% ipython --no-banner

In [1]: import numpy as np

In [2]: np.set_printoptions(precision=2, suppress=True, linewidth=100, legacy="1.25")

In [3]: rd = lambda a: np.round(a, 2) + 0

In [4]: C = np.array([[-1, 2, 0, -2, 2, -2],
   ...:     [2, 2, -1, -1, 1, -1],
   ...:     [-2, -1, 3, -1, 3, 1],
   ...:     [-1, 1, 2, -3, 0, 1],
   ...:     [2, -2, -3, -1, 3, -2],
   ...:     [1, -1, -3, -1, -2, 2]])

In [5]: rng = np.random.default_rng(97000)

In [6]: data = (rng.random((26, 6)) < 0.25) @ C

In [7]: print(data)
[[-1  1  2 -3  0  1]
 [ 2 -2 -4 -5  1  1]
 [ 4  0 -4 -2  4 -3]
 [ 2 -2 -3 -1  3 -2]
 [ 0  0  0  0  0  0]
 [ 1  3  1 -4  1  0]
 [ 0  0  0  0  0  0]
 [ 1  4 -1 -3  3 -3]
 [ 3  2 -4 -4  6 -5]
 [-2 -1  3 -1  3  1]
 [ 2 -2 -3 -1  3 -2]
 [-1  2  0 -2  2 -2]
 [-1  2  0 -2  2 -2]
 [ 1  0 -1 -3  2  2]
 [ 2 -2 -3 -1  3 -2]
 [ 0  0  0  0  0  0]
 [ 2  2 -1 -1  1 -1]
 [ 0  0  0  0  0  0]
 [ 4  0 -4 -2  4 -3]
 [ 0  0  0  0  0  0]
 [-1  2  0 -2  2 -2]
 [ 2  3 -2 -7  6 -4]
 [ 0  0  0  0  0  0]
 [ 3 -2 -4 -4  5  0]
 [ 1  4 -1 -3  3 -3]
 [ 1 -1 -3 -1 -2  2]]

In [8]: def softmax(z):
   ...:     e = np.exp(z - z.max(axis=-1, keepdims=True))
   ...:     return e / e.sum(axis=-1, keepdims=True)
   ...: 

In [9]: print(rd(softmax(data[4])))
[0.17 0.17 0.17 0.17 0.17 0.17]

In [10]: att = data @ data.T / np.sqrt(6)

In [11]: print(rd(softmax(att)[4] @ data))
[ 0.96  0.5  -1.23 -2.    2.   -1.04]

In [12]: print(softmax(att).round(6).argmax(axis=1))
[ 0  1  8  8  0 21  0 21  8  9  8 21 21 21  8  0  8  0  8  0 21 21  0 23 21  1]
